% python3 -q
>>> import numpy as np
>>> np.set_printoptions(precision=4, suppress=True, linewidth=120)
>>> W2 = 10 * np.array([[0.9, 1.0, 1.8, -0.5], [1.1, 1.0, -1.3, 0.7]])
>>> rng = np.random.default_rng(4722)
>>> idx = rng.integers(0, 2, 11)
>>> X = W2[idx] + rng.normal(size=(11, 4))
>>> X
array([[  8.1129,  10.4579,  17.7178,  -4.848 ],
       [ 10.6222,   9.8265, -11.2357,   6.9058],
       [  7.6087,   7.9405,  19.7484,  -6.2331],
       [ 11.046 ,  11.112 , -11.5367,   8.0147],
       [  9.7138,   8.274 ,  18.5527,  -5.536 ],
       [ 12.8826,  10.2292, -12.2609,   6.1008],
       [ 10.5982,  12.1344, -12.9861,   6.2842],
       [  7.9114,  11.4027,  17.5834,  -3.3727],
       [ 10.4674,  12.5439, -12.4224,   4.8966],
       [ 12.236 ,   6.7132, -13.1302,   7.5329],
       [  9.0796,  11.5872,  17.7474,  -6.8258]])
>>> Y = np.c_[X[:, :1] @ np.array([[2]]), np.array([2, -1, 2, 1, 2, 1, 2, 0, -2, -1, 0])]
>>> Y
array([[16.2259,  2.    ],
       [21.2444, -1.    ],
       [15.2174,  2.    ],
       [22.092 ,  1.    ],
       [19.4276,  2.    ],
       [25.7652,  1.    ],
       [21.1965,  2.    ],
       [15.8227,  0.    ],
       [20.9348, -2.    ],
       [24.472 , -1.    ],
       [18.1592,  0.    ]])
>>> np.linalg.matrix_rank(np.c_[X, Y])
np.int64(5)
>>> np.linalg.norm(np.linalg.qr(X)[0].T @ Y, axis=0) ** 2 / ((Y ** 2).sum(axis=0) + 1e-12)
array([1.    , 0.3271])
>>> np.linalg.matrix_rank(Y)
np.int64(2)
>>> x = np.array([2, 1])
>>> rhs = Y @ x
>>> np.round(np.linalg.pinv(Y) @ Y, 4) + 0
array([[1., 0.],
       [0., 1.]])
>>> rhs
array([34.4518, 41.4889, 32.4348, 45.1839, 40.8552, 52.5303, 44.393 , 31.6454, 39.8697, 47.9439, 36.3185])
>>> rhs = rhs + 0.3 * rng.normal(size=11)
>>> rhs
array([34.3819, 41.2112, 32.8597, 44.9179, 41.077 , 52.5468, 44.4595, 31.9472, 39.8671, 47.9997, 36.3946])
>>> b, *_ = np.linalg.lstsq(Y, rhs)
>>> b.round()
array([2., 1.])
>>> r0 = np.array([3, 1, 3])
>>> E = np.array([np.roll(r0, i) for i in range(3)])
>>> E
array([[3, 1, 3],
       [3, 3, 1],
       [1, 3, 3]])
>>> Y = E / np.sqrt((E ** 2).mean(axis=1, keepdims=True))
>>> Y[1]
array([1.1921, 1.1921, 0.3974])
>>> def softmax(z):
...     e = np.exp(z - z.max(axis=-1, keepdims=True))
...     return e / e.sum(axis=-1, keepdims=True)
... 
>>> softmax(E[1] + 5)
array([0.4683, 0.4683, 0.0634])
>>> np.round(softmax(10 * E[1]), 4) + 0
array([0.5, 0.5, 0. ])
>>> softmax(E).sum(axis=1)
array([1., 1., 1.])
>>> scores = E @ E.T / np.sqrt(3)
>>> softmax(scores)[1] @ E
array([2.8343, 2.8343, 1.3314])
>>> softmax(scores + np.triu(np.full(scores.shape, -np.inf), 1))
array([[1.    , 0.    , 0.    ],
       [0.0903, 0.9097, 0.    ],
       [0.0829, 0.0829, 0.8343]])
>>> idx = rng.permutation(3)
>>> idx
array([0, 2, 1])
>>> Y = E[idx][:, idx]
>>> np.allclose(Y, E)
False
>>> np.sort(np.abs(np.linalg.eigvals(Y)))
array([2., 2., 7.])
>>> idx = rng.permutation(3)
>>> Y = E[:, idx] * rng.choice([-1, 1], 3)
>>> Y
array([[ 3, -3, -1],
       [ 1, -3, -3],
       [ 3, -1, -3]])
>>> left, _, vt = np.linalg.svd(E.T @ Y)
>>> np.round(np.linalg.lstsq(E, Y)[0], 4) + 0
array([[ 0., -1.,  0.],
       [ 0.,  0., -1.],
       [ 1.,  0.,  0.]])
>>> idx
array([2, 0, 1])
>>> np.round(left @ vt, 4) + 0
array([[ 0., -1.,  0.],
       [ 0.,  0., -1.],
       [ 1.,  0.,  0.]])
>>> J = (rng.random((3, 3)) < 0.3) + np.eye(3)
>>> J /= J.sum(axis=1, keepdims=True)
>>> J
array([[1. , 0. , 0. ],
       [0. , 1. , 0. ],
       [0.5, 0. , 0.5]])
>>> W1 = np.array([[0, 0, 1, 2, 0], [1, 0, 1, 0, 1], [1, 1, 2, 0, 1]])
>>> b = np.array([0, -2, 1, -2, 2])
>>> H = np.maximum(J @ W1 + b, 0)
>>> (H > 0).mean(axis=0)
array([0.6667, 0.    , 1.    , 0.    , 1.    ])
>>> np.linalg.matrix_rank(H)
np.int64(3)
>>> W2 = np.array([[-2, 1, 3], [0, -2, 0], [-3, 2, 1], [-3, 2, 1], [-2, 3, 0]])
>>> (H @ W2).round(6).argmax(axis=1)
array([1, 1, 1])
>>> W1 @ W2
array([[ -9,   6,   3],
       [ -7,   6,   4],
       [-10,   6,   5]])
>>> mat = np.loadtxt("x.csv", delimiter=",")
>>> mat
array([[4., 0., 6.],
       [0., 4., 0.],
       [6., 0., 9.]])
>>> rank = np.linalg.matrix_rank(mat)
>>> rank
np.int64(2)
>>> ns = np.linalg.svd(mat)[2][rank:].T
>>> np.round(mat @ ns, 4) + 0
array([[0.],
       [0.],
       [0.]])
>>> ns.shape
(3, 1)
>>> [int(np.linalg.matrix_rank(mat[:i])) for i in range(1, len(mat) + 1)]
[1, 2, 2]
>>> Y = mat + rng.integers(-2, 3, (3, 2)) @ rng.integers(-2, 3, (2, 3))
>>> Y
array([[ 6.,  2.,  6.],
       [ 0.,  8.,  4.],
       [ 6., -4.,  5.]])
>>> np.round(np.linalg.svd(Y - mat, compute_uv=False), 4) + 0
array([8.1363, 2.4085, 0.    ])
>>> np.abs(Y - mat).sum(axis=1)
array([4., 8., 8.])
>>> hat = np.triu(np.array([[-4, 3, 0], [-8, -6, -1], [2, -1, -7]]), 1) + np.eye(3)
>>> Y = hat @ mat @ np.linalg.inv(hat)
>>> np.linalg.matrix_rank(Y)
np.int64(2)
>>> Y
array([[  4.,   0.,   6.],
       [ -6.,  22.,  13.],
       [  6., -18.,  -9.]])
>>> hat @ mat - mat @ hat
array([[  0.,   0.,   0.],
       [ -6.,   0.,  -5.],
       [  0., -18.,   0.]])
>>> np.trace(Y), np.trace(mat)
(np.float64(17.0), np.float64(17.0))
>>> arr = np.loadtxt("layer6.csv", delimiter=",")
>>> arr
array([[-1.1627,  0.3718, -1.3185, -0.8783],
       [-1.4798, -1.0492,  0.7336,  0.4137],
       [ 0.4228, -1.1479, -1.2987,  0.9039],
       [-0.5285,  1.2013, -0.1922,  1.4968]])
>>> r0 = np.array([-4, 2])
>>> np.round(np.correlate(arr[0], arr[1], "full"), 4) + 0
array([-0.4811, -0.6991,  0.9471,  0.    ,  0.1888,  2.8726,  1.2997])
>>> x = np.array([-8, 3, -2, -9])
>>> rhs = arr @ x
>>> b, lr = np.zeros(4), 1 / np.linalg.norm(arr, 2) ** 2
>>> for i in range(12):
...     b -= lr * arr.T @ (arr @ b - rhs)
...     if i % 2 == 0: print(i, round(np.linalg.norm(arr @ b - rhs), 4))
... 
0 0.0
2 0.0
4 0.0
6 0.0
8 0.0
10 0.0
>>> round(np.linalg.cond(arr), 4)
np.float64(1.0)
>>> b
array([-8.,  3., -2., -9.])
>>> np.round(arr @ arr.T, 4) + 0
array([[4., 0., 0., 0.],
       [0., 4., 0., 0.],
       [0., 0., 4., 0.],
       [0., 0., 0., 4.]])
>>> round(float(arr[:, 3] @ arr[:, 2]), 4)
0.0
>>> round(np.einsum("ii->", arr), 4)
np.float64(-2.0137)
>>> np.round(np.poly(arr), 4) + 0
array([  1.    ,   2.0137,   0.    ,  -8.0549, -16.    ])
>>> np.round(np.linalg.det(arr.T), 4)
np.float64(-16.0)
>>> W1 = np.array([[0, -3, -1, -2], [-3, 2, 2, 3], [1, 1, -1, -2], [-3, 1, 2, -2]])
>>> b = np.array([0, 0, 1, -1])
>>> H = np.maximum(arr @ W1 + b, 0)
>>> (H > 0).mean(axis=0)
array([0.5 , 0.75, 1.  , 0.5 ])
>>> np.linalg.matrix_rank(H)
np.int64(4)
>>> W2 = np.array([[-3, -4, -1], [3, 2, -5], [-5, 3, 0], [0, -3, 4]])
>>> H @ W2
array([[ -6.8391,  -9.832 ,  16.9616],
       [  0.1688,  -2.1562, -20.0824],
       [ -6.9383,   4.163 ,   0.    ],
       [-19.7068,  28.7814, -22.2569]])
>>> W1 @ W2
array([[ -4,  -3,   7],
       [  5,  13,   5],
       [  5,   1, -14],
       [  2,  26, -10]])
>>> K = np.load("arr.npy")
>>> K
array([[-1,  4,  5,  4],
       [ 4, -1,  4,  5],
       [ 5,  4, -1,  4],
       [ 4,  5,  4, -1]])
>>> w, vecs = np.linalg.eigh(K)
>>> x = np.array([-5, 5, -2, -1])
>>> round(float(x @ K @ x / (x @ x)), 4), round(float(w[0]), 4), round(float(w[-1]), 4)
(-4.1636, -6.0, 12.0)
>>> vecs * np.maximum(w, 0) @ vecs.T
array([[3., 3., 3., 3.],
       [3., 3., 3., 3.],
       [3., 3., 3., 3.],
       [3., 3., 3., 3.]])
>>> O = K.astype(float).copy()
>>> for j in range(4):
...     O[:, j] -= O[:, :j] @ (O[:, :j].T @ O[:, j])
...     O[:, j] /= np.linalg.norm(O[:, j])
... 
>>> np.round(O.T @ K, 4) + 0
array([[7.6158, 4.2018, 2.8887, 4.2018],
       [0.    , 6.3518, 3.127 , 0.684 ],
       [0.    , 0.    , 6.3148, 2.8066],
       [0.    , 0.    , 0.    , 5.6569]])
>>> W1 = np.array([[0, 2, 1, 0, 2, 1],
...     [2, 1, 0, 2, 1, 1],
...     [1, 2, 0, 2, 2, 1],
...     [0, 2, 2, 2, 2, 1]])
>>> b = np.array([-1, 3, -2, 2, -2, -1])
>>> H = np.maximum(X @ W1 + b, 0)
>>> np.linalg.matrix_rank(H)
np.int64(6)
>>> W2 = np.array([[1, -3, -1],
...     [-2, 5, -5],
...     [5, 1, 4],
...     [1, 1, 3],
...     [-4, 0, 3],
...     [-2, -5, 3]])
>>> (H @ W2).round(6).argmax(axis=1)
array([2, 2, 1, 2, 1, 2, 2, 2, 2, 2, 2])
